>>> import numpy as np
>>> np.set_printoptions(precision=3, suppress=True, linewidth=160, sign=" ")
>>> X = np.loadtxt("x.csv", delimiter=",")
>>> X
array([[-4.069,  0.621,  4.058],
       [ 0.609,  2.038,  0.305],
       [-4.88 , -1.467,  0.67 ],
       [-1.844,  1.104, -2.823],
       [-1.203, -0.565, -1.485],
       [ 0.248,  1.003, -3.603],
       [ 3.096,  0.235, -0.238],
       [-0.925, -1.643,  2.144],
       [-2.511, -2.446,  0.687],
       [-1.401,  3.172, -0.96 ],
       [-0.049, -3.933, -0.243],
       [ 2.285,  0.405,  0.288],
       [-2.208,  3.672,  0.214],
       [ 3.553,  0.417,  3.88 ],
       [-2.219,  0.088, -1.501],
       [ 2.315, -1.521, -2.591],
       [-0.385,  1.772, -0.587],
       [-1.637, -3.145, -0.251],
       [-4.401,  1.814, -0.802],
       [-0.229, -0.92 , -0.488],
       [-4.368, -1.849, -0.577],
       [-1.884, -3.058,  0.942],
       [ 2.27 ,  0.065, -0.209],
       [ 0.247, -4.872,  2.765],
       [ 2.798, -2.844,  4.892],
       [-1.733,  2.978,  0.776],
       [ 1.348,  2.17 ,  1.129],
       [ 1.225,  2.069, -5.823],
       [ 0.972, -1.253,  5.484]])
>>> lab = X[:, 0] > np.median(X[:, 0])
>>> u = X[lab].mean(axis=0) - X[~lab].mean(axis=0)
>>> np.argsort(-np.abs(u).round(6), kind="stable")
array([ 0,  1,  2])
>>> lab.astype(int)
array([ 0,  1,  0,  0,  0,  1,  1,  0,  0,  0,  1,  1,  0,  1,  0,  1,  0,  0,  0,  1,  0,  0,  1,  1,  1,  0,  1,  1,  1])
>>> cen = X - X.mean(axis=0)
>>> V = np.linalg.svd(cen)[2][:2]
>>> out = cen - cen @ V.T @ V
>>> round(np.linalg.norm(out) / np.linalg.norm(cen), 3)
np.float64(0.472)
>>> np.round(np.cov(cen @ V.T, rowvar=False), 3) + 0
array([[ 7.443,  0.   ],
       [ 0.   ,  5.43 ]])
>>> proj = X @ np.linalg.solve(X.T @ X, X.T)
>>> np.linalg.matrix_rank(np.eye(29) - proj)
np.int64(26)
>>> proj @ X[:, 0]
array([-4.069,  0.609, -4.88 , -1.844, -1.203,  0.248,  3.096, -0.925, -2.511, -1.401, -0.049,  2.285, -2.208,  3.553, -2.219,  2.315, -0.385, -1.637, -4.401,
       -0.229, -4.368, -1.884,  2.27 ,  0.247,  2.798, -1.733,  1.348,  1.225,  0.972])
>>> d = np.linalg.norm(X[:, None] - X[None], axis=-1)
>>> d.mean(axis=1).argmax()
np.int64(27)
>>> (d + 1e9 * np.eye(29)).round(6).argmin(axis=1)
array([  2,  26,  20,  14,  14,   3,  22,  21,  21,  12,  17,  22,  25,  28,   4,  22,   1,  21,  14,   4,   2,   8,  11,  10,  28,  12,   1,   5,  24])
>>> np.unravel_index(d.round(6).argmax(), d.shape)
(np.int64(24), np.int64(27))
>>> out = np.array([[6, -5, -5, -9, 4],
...     [5, -5, 9, -6, 6],
...     [-1, -6, -4, -1, 3],
...     [5, 6, 2, 1, 8],
...     [-9, -9, -6, -2, -1]])
>>> out[-1] = out[0]
>>> mat = out + 0.3 * np.eye(5)
>>> mat
array([[ 6.3, -5. , -5. , -9. ,  4. ],
       [ 5. , -4.7,  9. , -6. ,  6. ],
       [-1. , -6. , -3.7, -1. ,  3. ],
       [ 5. ,  6. ,  2. ,  1.3,  8. ],
       [ 6. , -5. , -5. , -9. ,  4.3]])
>>> U, sv, VT = np.linalg.svd(mat, full_matrices=False)
>>> sv / sv[0]
array([ 1.   ,  0.635,  0.442,  0.246,  0.01 ])
>>> np.abs(VT[0])
array([ 0.47 ,  0.411,  0.123,  0.641,  0.429])
>>> np.cumsum(sv ** 2) / np.sum(sv ** 2)
array([ 0.602,  0.846,  0.963,  1.   ,  1.   ])
>>> np.round(U.T @ U, 3) + 0
array([[ 1.,  0.,  0.,  0.,  0.],
       [ 0.,  1.,  0.,  0.,  0.],
       [ 0.,  0.,  1.,  0.,  0.],
       [ 0.,  0.,  0.,  1.,  0.],
       [ 0.,  0.,  0.,  0.,  1.]])
>>> np.allclose(U * sv @ VT, mat)
True
>>> A = np.load("case11.npy")
>>> A
array([[-2, -1,  0,  1,  2],
       [ 3,  4,  5,  6,  7],
       [ 8,  9, 10, 11, 12],
       [13, 14, 15, 16, 17]])
>>> out = np.array([[2, 0, -2], [2, 0, -1]])
>>> basis = np.kron(out, A)
>>> np.linalg.matrix_rank(basis)
np.int64(4)
>>> data = np.loadtxt("arr.csv", delimiter=",")
>>> data
array([[ 0.525,  0.194,  0.249, -0.387],
       [ 0.194,  0.071,  0.092, -0.143],
       [ 0.249,  0.092,  0.118, -0.183],
       [-0.387, -0.143, -0.183,  0.285]])
>>> blk = np.stack([data, -2 * data, data[::-1]])
>>> blk.shape
(3, 4, 4)
>>> np.linalg.matrix_rank(blk)
array([ 1,  1,  1])
